$ ipython --no-banner

In [1]: import numpy as np

In [2]: from numpy import linalg as LA

In [3]: np.set_printoptions(suppress=True, linewidth=120)

In [4]: J = np.loadtxt("case19.csv", delimiter=",")

In [5]: J
Out[5]: 
array([[19., 28., 16., 16.],
       [28., 52., 28., 28.],
       [16., 28., 19., 16.],
       [16., 28., 16., 19.]])

In [6]: evals, V = LA.eigvalsh(J)
---------------------------------------------------------------------------
ValueError                                Traceback (most recent call last)
Cell In[6], line 1
----> 1 evals, V = LA.eigvalsh(J)

ValueError: too many values to unpack (expected 2)

In [7]: evals, V = LA.eigh(J)

In [8]: np.unique(evals.round(6) + 0, return_counts=True)[1]
Out[8]: array([3, 1])

In [9]: np.round(LA.eigvalsh(J @ J), 3)
Out[9]: array([    9.,     9.,     9., 10000.])

In [10]: (evals > 1e-8).sum(), (evals < -1e-8).sum()
Out[10]: (np.int64(4), np.int64(0))

In [11]: round(float(evals.sum()), 3), np.trace(J)
Out[11]: (109.0, np.float64(109.0))

In [12]: np.round(LA.eigvalsh(J + 3 * np.eye(4)), 3)
Out[12]: array([  6.,   6.,   6., 103.])

In [13]: LA.matrix_rank(J, rtol=0.1)
Out[13]: np.int64(1)

In [14]: [round(float(x), 3) for x in LA.svd(J, compute_uv=False)[:3]]
Out[14]: [100.0, 3.0, 3.0]

In [15]: round(float(LA.norm(J, 2) / LA.norm(J)), 3)
Out[15]: 0.999

In [16]: E = np.load("m.npy")

In [17]: E
Out[17]: 
array([[ -3,  -3,  -3,  -3,  -3,  -3,  -3,  -3],
       [ -3,  -6,  -6,  -6,  -6,  -6,  -6,  -6],
       [ -3,  -6,  -9,  -9,  -9,  -9,  -9,  -9],
       [ -3,  -6,  -9, -12, -12, -12, -12, -12],
       [ -3,  -6,  -9, -12, -15, -15, -15, -15],
       [ -3,  -6,  -9, -12, -15, -18, -18, -18],
       [ -3,  -6,  -9, -12, -15, -18, -21, -21],
       [ -3,  -6,  -9, -12, -15, -18, -21, -24]])

In [18]: np.allclose(E, E.T)
Out[18]: True

In [19]: LA.determinant(E)
---------------------------------------------------------------------------
AttributeError                            Traceback (most recent call last)
Cell In[19], line 1
----> 1 LA.determinant(E)

AttributeError: module 'numpy.linalg' has no attribute 'determinant'

In [20]: (E + E.T) / 2
Out[20]: 
array([[ -3.,  -3.,  -3.,  -3.,  -3.,  -3.,  -3.,  -3.],
       [ -3.,  -6.,  -6.,  -6.,  -6.,  -6.,  -6.,  -6.],
       [ -3.,  -6.,  -9.,  -9.,  -9.,  -9.,  -9.,  -9.],
       [ -3.,  -6.,  -9., -12., -12., -12., -12., -12.],
       [ -3.,  -6.,  -9., -12., -15., -15., -15., -15.],
       [ -3.,  -6.,  -9., -12., -15., -18., -18., -18.],
       [ -3.,  -6.,  -9., -12., -15., -18., -21., -21.],
       [ -3.,  -6.,  -9., -12., -15., -18., -21., -24.]])

In [21]: np.trace(E)
Out[21]: np.int64(-108)

In [22]: round(float(LA.det(E)), 3)
Out[22]: 6561.0

In [23]: E @ E
Out[23]: 
array([[  72,  135,  189,  234,  270,  297,  315,  324],
       [ 135,  261,  369,  459,  531,  585,  621,  639],
       [ 189,  369,  531,  666,  774,  855,  909,  936],
       [ 234,  459,  666,  846,  990, 1098, 1170, 1206],
       [ 270,  531,  774,  990, 1170, 1305, 1395, 1440],
       [ 297,  585,  855, 1098, 1305, 1467, 1575, 1629],
       [ 315,  621,  909, 1170, 1395, 1575, 1701, 1764],
       [ 324,  639,  936, 1206, 1440, 1629, 1764, 1836]])
